$ python -q
>>> import numpy as np
>>> np.set_printoptions(precision=2, suppress=True, linewidth=200)
>>> tidy = lambda a: np.round(a, 2) + 0
>>> X = np.load("mat.npy")
>>> tidy(X)
array([[0.33, 0.33, 0.  , 0.  , 0.33, 0.  ],
       [0.33, 0.67, 0.  , 0.  , 0.  , 0.  ],
       [0.  , 0.  , 0.67, 0.  , 0.33, 0.  ],
       [0.  , 0.  , 0.  , 0.67, 0.33, 0.  ],
       [0.  , 0.  , 0.33, 0.33, 0.33, 0.  ],
       [0.33, 0.  , 0.33, 0.  , 0.  , 0.33]])
>>> # row-stochastic, so 1 is an eigenvalue
>>> Uu, s, Vh = np.linalg.svd(X)
>>> tidy(s)
array([1.07, 0.87, 0.72, 0.41, 0.26, 0.  ])
>>> out = Uu[:, :5] @ np.diag(s[:5]) @ Vh[:5]
>>> tidy(np.abs(X - out).max())
np.float64(0.0)
>>> np.linalg.matrix_rank(X, rtol=0.05)
np.int64(5)
>>> tidy(np.linalg.norm(X - out) / np.linalg.norm(X))
np.float64(0.0)
>>> mat = np.loadtxt("dump.csv", delimiter=",")
>>> mat
array([[ 2.,  0.,  0.,  1.],
       [ 3.,  1.,  1.,  3.],
       [ 6.,  3.,  3.,  4.],
       [ 7.,  5.,  5.,  6.],
       [ 7.,  7.,  7.,  7.],
       [10.,  9.,  9.,  9.],
       [13., 10., 12., 10.],
       [15., 12., 14., 13.],
       [18., 15., 14., 14.],
       [21., 16., 15., 14.],
       [23., 16., 18., 16.],
       [26., 18., 18., 18.],
       [28., 18., 20., 19.],
       [31., 21., 21., 21.],
       [33., 22., 23., 24.],
       [33., 22., 24., 26.]])
>>> gram = np.cov(mat, rowvar=False)
>>> tidy(np.corrcoef(mat[:, 1], mat[:, 2])[0, 1])
np.float64(0.99)
>>> tidy(np.polyfit(mat[:, 1], mat[:, 2], 1))
array([1.05, 0.01])
>>> np.median(mat, axis=0)
array([16.5, 13.5, 14. , 13.5])
>>> np.argwhere(np.triu(np.abs(np.corrcoef(mat.T)) > 0.8, 1))
array([[0, 1],
       [0, 2],
       [0, 3],
       [1, 2],
       [1, 3],
       [2, 3]])
>>> tidy(np.linalg.eigvalsh(gram)[::-1])
array([288.83,   1.81,   0.85,   0.43])
>>> W2 = mat[[12, 0]].astype(float)
>>> for _ in range(5):
...     labels = np.linalg.norm(mat[:, None] - W2, axis=-1).argmin(axis=1)
...     W2 = np.array([mat[labels == j].mean(axis=0) for j in range(2)])
... 
>>> labels
array([1, 1, 1, 1, 1, 1, 1, 0, 0, 0, 0, 0, 0, 0, 0, 0])
>>> np.abs(W2[1] - W2[0]).argmax()
np.int64(0)
>>> tidy(W2)
array([[25.33, 17.78, 18.56, 18.33],
       [ 6.86,  5.  ,  5.29,  5.71]])
>>> np.bincount(labels)
array([9, 7])
>>> tidy(W2[1] - W2[0])
array([-18.48, -12.78, -13.27, -12.62])
>>> Uu, s, Vh = np.linalg.svd(W2)
>>> np.argmax(s[:-1] / (s[1:] + 1e-6)) + 1
np.int64(1)
>>> tidy(s)
array([42.08,  0.59])
>>> out = Uu[:, :1] @ np.diag(s[:1]) @ Vh[:1]
>>> tidy(np.linalg.norm(W2 - out) / np.linalg.norm(W2))
np.float64(0.01)
>>> np.linalg.matrix_rank(out)
np.int64(1)
>>> np.linalg.matrix_rank(W2, rtol=0.05)
np.int64(1)
>>> Ac = (mat - mat.mean(axis=0)) / mat.std(axis=0)
>>> np.argwhere(np.abs(Ac) > 2)
array([], shape=(0, 2), dtype=int64)
>>> tidy(Ac.std(axis=0))
array([1., 1., 1., 1.])
>>> c = np.linalg.lstsq(np.delete(Ac, 0, axis=1), Ac[:, 0])[0]
>>> np.abs(c).argmax()
np.int64(2)
>>> tidy(c)
array([ 0.41, -0.07,  0.65])
>>> tidy(1 - np.var(Ac[:, 0] - np.delete(Ac, 0, axis=1) @ c))
np.float64(0.98)
>>> Ac = mat - mat.mean(axis=0)
>>> Uu, s, Vh = np.linalg.svd(Ac, full_matrices=False)
>>> tidy((s ** 2).sum() ** 2 / (s ** 4).sum())
np.float64(1.02)
>>> np.linalg.matrix_rank(Ac)
np.int64(4)
>>> tidy(s)
array([65.82,  5.21,  3.57,  2.54])
>>> tidy(Vh[0] * np.sign(Vh[0, np.abs(Vh[0]).argmax()]))
array([0.64, 0.43, 0.46, 0.44])
>>> tidy(np.abs(Vh[-1]))
array([0.17, 0.58, 0.69, 0.39])
>>> Ac.mean(axis=0)
array([0., 0., 0., 0.])
>>> tidy(s ** 2 / (s ** 2).sum())
array([0.99, 0.01, 0.  , 0.  ])
>>> arr = np.load("x.npy")
>>> arr
array([[-3, -2, -1,  3],
       [ 2, -2,  1,  0],
       [ 0,  2, -3, -1],
       [-2,  3,  0,  3]])
>>> out = arr[0, 0] * arr[1:] - np.outer(arr[1:, 0], arr[0])
>>> out
array([[  0,  10,  -1,  -6],
       [  0,  -6,   9,   3],
       [  0, -13,  -2,  -3]])
>>> tidy(arr[:, 0] / arr[0, 0])
array([ 1.  , -0.67,  0.  ,  0.67])
